In [1]: import numpy as np

In [2]: np.set_printoptions(precision=2, suppress=True, linewidth=100)

In [3]: def rnd(a):
   ...:     return np.round(a, 2) + 0
   ...: 

In [4]: X = np.loadtxt("layer10.csv", delimiter=",")

In [5]: X
Out[5]: 
array([[-0.98,  1.  , -0.93],
       [-0.77,  0.56,  0.6 ],
       [-0.22,  0.69, -0.39],
       [-0.83,  0.92,  0.14],
       [-0.99,  0.65,  0.99],
       [ 0.46,  0.06, -0.56],
       [ 0.38, -0.95,  0.75],
       [ 0.29, -0.53,  0.11],
       [ 0.51, -1.  ,  0.99],
       [ 0.15,  0.85, -0.83],
       [ 0.84, -1.  ,  0.92],
       [-0.96,  0.72,  0.91],
       [-0.98,  0.9 ,  0.89],
       [-0.89,  0.94,  0.3 ],
       [ 0.58,  0.52, -0.85],
       [ 0.88, -0.74, -0.71],
       [ 0.93, -0.93, -0.56],
       [ 0.51,  0.95, -0.97],
       [-0.56,  0.78, -0.07],
       [ 0.97, -0.95, -0.75],
       [ 0.76, -0.98,  0.54]])

In [6]: Ac = X - X.mean(axis=0)

In [7]: U, s, VT = np.linalg.svd(Ac, full_matrices=False)

In [8]: rnd((s ** 2).sum() ** 2 / (s ** 4).sum())
Out[8]: np.float64(1.94)

In [9]: rnd(np.abs(VT[-1]))
Out[9]: array([0.7 , 0.6 , 0.39])

In [10]: rnd(s)
Out[10]: array([4.77, 3.53, 0.96])

In [11]: print(rnd(VT[0] * np.sign(VT[0, np.abs(VT[0]).argmax()])))
[-0.67  0.74  0.09]

In [12]: B = np.c_[X[:, :2] @ np.array([[-1, -1], [-2, 2]]), np.array([-3, -2, 1, -2, 2, -3, 3, 1, -3, -2, 1, 2, 1, 1, 0, 1, 3, -2, 3, -1, 1])]

In [13]: print(rnd(B))
[[-1.02  2.98 -3.  ]
 [-0.35  1.89 -2.  ]
 [-1.16  1.6   1.  ]
 [-1.01  2.67 -2.  ]
 [-0.31  2.29  2.  ]
 [-0.58 -0.34 -3.  ]
 [ 1.52 -2.28  3.  ]
 [ 0.77 -1.35  1.  ]
 [ 1.49 -2.51 -3.  ]
 [-1.85  1.55 -2.  ]
 [ 1.16 -2.84  1.  ]
 [-0.48  2.4   2.  ]
 [-0.82  2.78  1.  ]
 [-0.99  2.77  1.  ]
 [-1.62  0.46  0.  ]
 [ 0.6  -2.36  1.  ]
 [ 0.93 -2.79  3.  ]
 [-2.41  1.39 -2.  ]
 [-1.    2.12  3.  ]
 [ 0.93 -2.87 -1.  ]
 [ 1.2  -2.72  1.  ]]

In [14]: np.linalg.matrix_rank(B)
Out[14]: np.int64(3)

In [15]: rnd(np.linalg.norm(np.linalg.qr(X)[0].T @ B, axis=0) ** 2 / ((B ** 2).sum(axis=0) + 1e-12))
Out[15]: array([1.  , 1.  , 0.14])

In [16]: rnd(np.linalg.lstsq(X, B[:, 0])[0])
Out[16]: array([-1., -2.,  0.])

In [17]: P = X @ np.linalg.solve(X.T @ X, X.T)

In [18]: np.allclose(P @ P, P)
Out[18]: True

In [19]: rnd(P @ X[:, 0])
Out[19]: 
array([-0.98, -0.77, -0.22, -0.83, -0.99,  0.46,  0.38,  0.29,  0.51,  0.15,  0.84, -0.96, -0.98,
       -0.89,  0.58,  0.88,  0.93,  0.51, -0.56,  0.97,  0.76])

In [20]: rnd(np.linalg.eigvalsh(P))
Out[20]: array([0., 0., 0., 0., 0., 0., 0., 0., 0., 0., 0., 0., 0., 0., 0., 0., 0., 0., 1., 1., 1.])

In [21]: cent = X[[8, 2]].astype(float)

In [22]: for _ in range(7):
    ...:     idx = np.linalg.norm(X[:, None] - cent, axis=-1).argmin(axis=1)
    ...:     cent = np.array([X[idx == j].mean(axis=0) for j in range(2)])
    ...: 

In [23]: idx
Out[23]: array([1, 1, 1, 1, 1, 0, 0, 0, 0, 1, 0, 1, 1, 1, 1, 0, 0, 1, 1, 0, 0])

In [24]: print(np.abs(cent[1] - cent[0]).argmax())
1

In [25]: Ac = X - X.mean(axis=0)

In [26]: evecs = np.linalg.svd(Ac)[2][:2]

In [27]: B = Ac - Ac @ evecs.T @ evecs

In [28]: rnd(np.linalg.norm(B) / np.linalg.norm(Ac))
Out[28]: np.float64(0.16)

In [29]: rnd(B.std(axis=0))
Out[29]: array([0.15, 0.12, 0.08])

In [30]: A = np.load("case4.npy")

In [31]: A
Out[31]: 
array([[-0.6 , -1.52, -0.32,  0.76],
       [-0.47, -1.34, -0.26,  1.09],
       [-1.45, -3.14, -0.74,  0.07],
       [-0.4 , -1.44, -0.24,  1.92],
       [ 0.2 ,  1.36,  0.16, -3.08]])

In [32]: print(np.abs(np.diag(np.linalg.qr(A)[1])) > 1e-9)
[ True  True False False]

In [33]: rnd(A @ np.linalg.pinv(A) @ A)
Out[33]: 
array([[-0.6 , -1.52, -0.32,  0.76],
       [-0.47, -1.34, -0.26,  1.09],
       [-1.45, -3.14, -0.74,  0.07],
       [-0.4 , -1.44, -0.24,  1.92],
       [ 0.2 ,  1.36,  0.16, -3.08]])

In [34]: print(np.linalg.cond(A) > 100)
True

In [35]: U, s, VT = np.linalg.svd(A)

In [36]: evecs = VT[:(s > 1e-8).sum()]

In [37]: rng = np.random.default_rng(783)

In [38]: x = A[4] + 2 * A[3] + rng.integers(2) * np.eye(4)[1]

In [39]: rnd(x)
Out[39]: array([-0.6 , -0.52, -0.32,  0.76])

In [40]: print(rnd(np.diag(evecs.T @ evecs)))
[0.18 0.79 0.05 0.98]

In [41]: rnd(evecs.T @ evecs)
Out[41]: 
array([[ 0.18,  0.36,  0.09,  0.11],
       [ 0.36,  0.79,  0.18, -0.06],
       [ 0.09,  0.18,  0.05,  0.04],
       [ 0.11, -0.06,  0.04,  0.98]])

In [42]: np.allclose(evecs.T @ evecs @ x, x)
Out[42]: False
